% python3 -q
>>> import numpy as np
>>> np.set_printoptions(suppress=True, linewidth=200)
>>> def rnd(a):
...     return np.round(a, 2) + 0
... 
>>> feats = np.loadtxt("run13.csv", delimiter=",")
>>> print(feats)
[[ 1. -2.  0.  0.  0.  0.]
 [ 2. -3.  0.  0.  0.  0.]
 [-2. -3.  0.  0.  0.  0.]
 [ 0.  0.  1. -2.  0.  0.]
 [ 0.  0.  2. -3.  0.  0.]
 [ 0.  0. -2. -3.  0.  0.]
 [ 0.  0.  0.  0.  1. -2.]
 [ 0.  0.  0.  0.  2. -3.]
 [ 0.  0.  0.  0. -2. -3.]]
>>> proj = feats @ np.linalg.solve(feats.T @ feats, feats.T)
>>> print(rnd(np.linalg.eigvalsh(proj)))
[0. 0. 0. 1. 1. 1. 1. 1. 1.]
>>> print(rnd(proj))
[[ 0.26  0.43  0.06  0.    0.    0.    0.    0.    0.  ]
 [ 0.43  0.75 -0.04  0.    0.    0.    0.    0.    0.  ]
 [ 0.06 -0.04  0.99  0.    0.    0.    0.    0.    0.  ]
 [ 0.    0.    0.    0.26  0.43  0.06  0.    0.    0.  ]
 [ 0.    0.    0.    0.43  0.75 -0.04  0.    0.    0.  ]
 [ 0.    0.    0.    0.06 -0.04  0.99  0.    0.    0.  ]
 [ 0.    0.    0.    0.    0.    0.    0.26  0.43  0.06]
 [ 0.    0.    0.    0.    0.    0.    0.43  0.75 -0.04]
 [ 0.    0.    0.    0.    0.    0.    0.06 -0.04  0.99]]
>>> print(np.allclose(proj @ proj, proj))
True
>>> print(np.linalg.matrix_rank(np.eye(9) - proj))
3
>>> Q, Rm = np.linalg.qr(feats)
>>> print(Q.shape, Rm.shape)
(9, 6) (6, 6)
>>> print(rnd(Q.T @ Q))
[[1. 0. 0. 0. 0. 0.]
 [0. 1. 0. 0. 0. 0.]
 [0. 0. 1. 0. 0. 0.]
 [0. 0. 0. 1. 0. 0.]
 [0. 0. 0. 0. 1. 0.]
 [0. 0. 0. 0. 0. 1.]]
>>> print(abs(Rm[0, 0]), rnd(np.linalg.norm(feats[:, 0])))
3.0 3.0
>>> print(np.allclose(Rm.T @ Rm, feats.T @ feats))
True
>>> A = np.loadtxt("dump.csv", delimiter=",")
>>> print(A)
[[ -4.87   5.52   7.19]
 [ -6.42   1.57   5.99]
 [-10.45   1.55   8.  ]
 [ -8.13   1.07   6.6 ]
 [ -5.27   3.66   6.46]
 [ -6.6   -1.01   4.8 ]
 [ -5.96   2.59   6.28]
 [ -6.01   4.48   7.25]
 [ -8.45   0.27   6.36]
 [ -5.07   5.42   7.25]
 [ -3.91   4.08   6.  ]
 [ -6.58   3.05   6.81]
 [ -2.77   6.2    6.48]
 [ -4.71   6.75   7.73]
 [ -5.37   4.47   6.92]
 [ -4.23   5.16   6.7 ]
 [ -5.47   4.27   6.87]
 [ -6.98   0.19   5.59]
 [ -8.23  -1.69   5.27]
 [ -8.62   0.47   6.54]
 [ -7.89   4.91   8.4 ]
 [ -3.04   6.16   6.6 ]
 [ -7.24  -1.07   5.08]]
>>> cen = A - A.mean(axis=0)
>>> U, sv, Vh = np.linalg.svd(cen, full_matrices=False)
>>> print(rnd(Vh[0] * np.sign(Vh[0, np.abs(Vh[0]).argmax()])))
[0.53 0.83 0.15]
>>> print(np.abs(Vh[0]).argmax())
1
>>> cen = (A - A.mean(axis=0)) / A.std(axis=0)
>>> print(np.argwhere(np.abs(cen) > 2))
[[ 2  0]
 [ 5  2]
 [20  2]]
>>> coef = np.linalg.lstsq(np.delete(cen, 0, axis=1), cen[:, 0])[0]
>>> print(rnd(coef))
[ 1.35 -0.93]
>>> print(rnd(1 - np.var(cen[:, 0] - np.delete(cen, 0, axis=1) @ coef)))
1.0
>>> print(rnd(np.linalg.norm(A, "nuc")))
61.33
>>> print(rnd(np.linalg.norm(A, 2)))
45.98
>>> print(rnd(np.linalg.norm(A[20], 1)), rnd(np.linalg.norm(A[20], np.inf)))
21.2 8.4
>>> arr = np.load("case4.npy")
>>> print(arr)
[[-18   4  -1   2]
 [  4 -19  -5   4]
 [ -5   1 -16  -2]
 [  1  -5  -1   9]]
>>> M2 = arr / np.linalg.norm(arr, axis=1, keepdims=True)
>>> cov = M2 @ M2.T
>>> print(np.argwhere(np.triu(np.abs(cov) > 0.95, 1)))
[]
>>> print(rnd(np.degrees(np.arccos(np.clip(cov[3, 0], -1, 1)))))
95.65
>>> print(rnd(cov[3]))
[-0.1   0.66 -0.07  1.  ]
